$ ipython --no-banner

In [1]: import numpy as np

In [2]: np.set_printoptions(precision=2, suppress=True, linewidth=140)

In [3]: def tidy(a):
   ...:     return np.round(a, 2) + 0
   ...: 

In [4]: E = np.load("run19.npy")

In [5]: E
Out[5]: 
array([[0, 3, 1, 0, 0, 0, 2, 0, 2, 3, 0, 3, 0, 0, 2],
       [1, 3, 0, 2, 2, 2, 1, 1, 1, 3, 3, 1, 2, 3, 3],
       [0, 3, 1, 3, 1, 2, 2, 3, 0, 0, 0, 1, 1, 0, 0],
       [2, 0, 1, 0, 0, 1, 3, 3, 2, 2, 0, 1, 3, 6, 1],
       [0, 2, 2, 1, 3, 1, 3, 2, 2, 0, 1, 2, 1, 0, 3]])

In [6]: t = np.radians(90)

In [7]: r_ = np.eye(15)

In [8]: r_[0, 0] = r_[9, 9] = np.cos(t)

In [9]: r_[0, 9], r_[9, 0] = -np.sin(t), np.sin(t)

In [10]: out = E @ r_.T

In [11]: np.allclose(np.linalg.norm(E, axis=1), np.linalg.norm(out, axis=1))
Out[11]: True

In [12]: tidy(np.linalg.det(r_)), np.trace(r_)
Out[12]: (np.float64(1.0), np.float64(13.0))

In [13]: t3 = np.stack([E, -1 * E, E[::-1]])

In [14]: np.einsum("bij,cij->bc", t3, t3)
Out[14]: 
array([[ 275, -275,  191],
       [-275,  275, -191],
       [ 191, -191,  275]])

In [15]: np.linalg.matrix_rank(t3)
Out[15]: array([5, 5, 5])

In [16]: tidy(np.linalg.norm(t3, axis=(1, 2)))
Out[16]: array([16.58, 16.58, 16.58])

In [17]: out = E / np.linalg.norm(E, axis=1, keepdims=True)

In [18]: C2 = out @ out.T

In [19]: (np.abs(C2) > 0.9).astype(int)
Out[19]: 
array([[1, 0, 0, 0, 0],
       [0, 1, 0, 0, 0],
       [0, 0, 1, 0, 0],
       [0, 0, 0, 1, 0],
       [0, 0, 0, 0, 1]])

In [20]: np.argwhere(np.triu(np.abs(C2) > 0.95, 1))
Out[20]: array([], shape=(0, 2), dtype=int64)

In [21]: tidy(C2)
Out[21]: 
array([[1.  , 0.6 , 0.43, 0.39, 0.66],
       [0.6 , 1.  , 0.57, 0.64, 0.67],
       [0.43, 0.57, 1.  , 0.4 , 0.7 ],
       [0.39, 0.64, 0.4 , 1.  , 0.47],
       [0.66, 0.67, 0.7 , 0.47, 1.  ]])

In [22]: tidy(np.degrees(np.arccos(np.clip(C2[1, 2], -1, 1))))
Out[22]: np.float64(55.14)

In [23]: K = np.loadtxt("dump.csv", delimiter=",")

In [24]: K
Out[24]: 
array([[ 1.16, -0.93, -0.87, -0.94,  0.93,  0.04],
       [ 0.88, -0.97, -0.91, -0.89,  1.04, -0.02],
       [ 0.93, -0.97, -1.21, -1.12,  1.01,  0.15],
       [ 1.09, -1.09, -0.99, -1.09,  1.1 ,  0.  ],
       [ 1.02, -0.86, -1.07, -1.12,  0.79,  0.04],
       [ 1.12, -0.97, -0.98, -1.03,  0.93,  0.  ],
       [ 0.99, -1.1 , -1.04, -0.88,  1.13, -0.09],
       [ 1.03, -0.95, -0.93, -0.82,  1.14,  0.12],
       [ 0.94, -1.13, -1.22, -1.07,  0.96, -0.12],
       [ 0.97, -1.11, -0.98, -1.15,  0.97,  0.02],
       [ 1.21, -0.8 , -1.1 , -1.15,  1.24, -0.18],
       [ 1.07, -1.  , -0.96, -0.94,  0.93, -0.02],
       [ 1.07, -1.06, -1.01, -0.87,  0.98,  0.2 ],
       [-2.01, -0.96, -1.88, -1.93,  1.86,  1.07],
       [-2.01, -0.92, -2.16, -2.06,  1.83,  1.21],
       [-1.79, -1.03, -2.08, -1.81,  1.93,  0.87],
       [-2.09, -1.08, -1.94, -1.97,  1.96,  0.98],
       [-2.13, -1.3 , -1.89, -1.99,  1.88,  0.8 ],
       [-2.1 , -0.96, -1.87, -2.  ,  2.05,  1.2 ],
       [-2.01, -0.87, -1.91, -1.9 ,  2.04,  0.9 ],
       [-2.02, -1.03, -2.07, -1.91,  2.01,  1.14],
       [-2.  , -1.07, -1.82, -1.9 ,  2.01,  1.21],
       [-2.07, -1.09, -1.94, -2.  ,  2.01,  0.94],
       [-2.01, -1.05, -1.86, -2.03,  1.98,  0.78],
       [-1.97, -1.07, -2.02, -1.98,  1.99,  1.09],
       [-2.01, -1.1 , -2.02, -1.98,  2.04,  1.05]])

In [25]: out = np.c_[K[:, :3] @ np.array([[0, 2, 0], [3, 3, 1], [1, 3, 2]]), np.array([-3, -1, 3, 3, -3, 0, 0, 1, 1, 3, 2, -3, 3, 3, 2, 2, -3, 1, 1, 3, -3, -3, 0, -3, 0, 0])]

In [26]: tidy(out)
Out[26]: 
array([[ -3.66,  -3.08,  -2.67,  -3.  ],
       [ -3.82,  -3.88,  -2.79,  -1.  ],
       [ -4.12,  -4.68,  -3.39,   3.  ],
       [ -4.26,  -4.06,  -3.07,   3.  ],
       [ -3.65,  -3.75,  -3.  ,  -3.  ],
       [ -3.89,  -3.61,  -2.93,   0.  ],
       [ -4.34,  -4.44,  -3.18,   0.  ],
       [ -3.78,  -3.58,  -2.81,   1.  ],
       [ -4.61,  -5.17,  -3.57,   1.  ],
       [ -4.31,  -4.33,  -3.07,   3.  ],
       [ -3.5 ,  -3.28,  -3.  ,   2.  ],
       [ -3.96,  -3.74,  -2.92,  -3.  ],
       [ -4.19,  -4.07,  -3.08,   3.  ],
       [ -4.76, -12.54,  -4.72,   3.  ],
       [ -4.92, -13.26,  -5.24,   2.  ],
       [ -5.17, -12.91,  -5.19,   2.  ],
       [ -5.18, -13.24,  -4.96,  -3.  ],
       [ -5.79, -13.83,  -5.08,   1.  ],
       [ -4.75, -12.69,  -4.7 ,   1.  ],
       [ -4.52, -12.36,  -4.69,   3.  ],
       [ -5.16, -13.34,  -5.17,  -3.  ],
       [ -5.03, -12.67,  -4.71,  -3.  ],
       [ -5.21, -13.23,  -4.97,   0.  ],
       [ -5.01, -12.75,  -4.77,  -3.  ],
       [ -5.23, -13.21,  -5.11,   0.  ],
       [ -5.32, -13.38,  -5.14,   0.  ]])

In [27]: np.linalg.matrix_rank(np.c_[K, out])
Out[27]: np.int64(7)

In [28]: tidy(np.linalg.norm(np.linalg.qr(K)[0].T @ out, axis=0) ** 2 / ((out ** 2).sum(axis=0) + 1e-12))
Out[28]: array([1.  , 1.  , 1.  , 0.06])

In [29]: tidy(np.linalg.norm(out - K @ np.linalg.lstsq(K, out)[0], axis=0))
Out[29]: array([ 0.  ,  0.  ,  0.  , 11.22])

In [30]: np.linalg.matrix_rank(out)
Out[30]: np.int64(4)
